$ python -q
>>> import numpy as np
>>> import numpy.linalg as la
>>> np.set_printoptions(precision=3, suppress=True, linewidth=140, floatmode="fixed")
>>> def rd(a):
...     return np.round(a, 3) + 0
... 
>>> out = np.array([[-1, 2, 1], [-3, 0, 1], [-2, 0, 2], [0, 1, -3], [0, -3, 2]])
>>> Z = np.array([[-2, -2, 5, 5, 3], [-3, 5, -3, 4, 4], [-1, 1, 1, -4, -1]])
>>> E = out @ Z
>>> E
array([[ -5,  13, -10,  -1,   4],
       [  5,   7, -14, -19, -10],
       [  2,   6,  -8, -18,  -8],
       [  0,   2,  -6,  16,   7],
       [  7, -13,  11, -20, -14]])
>>> r0 = np.array([3, 0, 2])
>>> np.polyval(r0, E[2])
array([ 14, 110, 194, 974, 194])
>>> np.convolve(E[2], r0)
array([  6,  18, -20, -42, -40, -36, -16])
>>> def softmax(z):
...     e = np.exp(z - z.max(axis=-1, keepdims=True))
...     return e / e.sum(axis=-1, keepdims=True)
... 
>>> rd(softmax(10 * E[3]))
array([0.000, 0.000, 0.000, 1.000, 0.000])
>>> rd(softmax(E).sum(axis=1))
array([1.000, 1.000, 1.000, 1.000, 1.000])
>>> scores = E @ E.T / np.sqrt(5)
>>> rd(softmax(scores)[3] @ E)
array([ 0.000,  2.000, -6.000, 16.000,  7.000])
>>> softmax(scores).round(6).argmax(axis=1)
array([0, 1, 1, 3, 4])
>>> rd(softmax(scores + np.triu(np.full(scores.shape, -np.inf), 1)))
array([[1.000, 0.000, 0.000, 0.000, 0.000],
       [0.000, 1.000, 0.000, 0.000, 0.000],
       [0.000, 1.000, 0.000, 0.000, 0.000],
       [0.000, 0.000, 0.000, 1.000, 0.000],
       [0.000, 0.000, 0.000, 0.000, 1.000]])
>>> rd(softmax(scores))
array([[1.000, 0.000, 0.000, 0.000, 0.000],
       [0.000, 1.000, 0.000, 0.000, 0.000],
       [0.000, 1.000, 0.000, 0.000, 0.000],
       [0.000, 0.000, 0.000, 1.000, 0.000],
       [0.000, 0.000, 0.000, 0.000, 1.000]])
>>> K = np.load("out7.npy")
>>> print(K)
[[-10.158 -47.164  -2.586   9.293]
 [ 13.814 -10.947 -33.422   9.569]
 [-11.675 -47.838  -4.456  11.879]
 [ -4.788  -8.847  13.949 -13.725]
 [ -3.551  -8.046  14.226 -13.806]
 [-11.286 -49.604  -4.757   9.645]
 [ 15.235  -9.688 -34.779   9.478]
 [ -1.405  -8.359  13.687 -14.515]
 [-11.162 -48.233  -4.734  11.880]
 [ -4.180  -7.821  13.227 -13.978]
 [ -4.423  -7.060  15.237 -14.122]
 [ 15.420 -10.683 -33.203   9.770]
 [ 15.258  -7.812 -34.299  10.520]
 [ -5.468  -8.120  12.762 -14.007]
 [ 14.340 -10.515 -33.516  10.573]
 [-11.087 -48.676  -3.078  10.102]
 [-11.563 -49.533  -4.016   9.334]
 [-13.470 -48.288  -2.359  10.603]]
>>> Xc = K - K.mean(axis=0)
>>> Uu, sigma, Vh = la.svd(Xc, full_matrices=False)
>>> np.searchsorted(np.cumsum(sigma ** 2) / (sigma ** 2).sum(), 0.9) + 1
np.int64(2)
>>> rd((sigma ** 2).sum() ** 2 / (sigma ** 4).sum())
np.float64(2.003)
>>> la.matrix_rank(Xc)
np.int64(4)
>>> rd(sigma)
array([95.172, 91.497,  4.085,  2.811])
>>> rd(Xc.mean(axis=0))
array([0.000, 0.000, 0.000, 0.000])
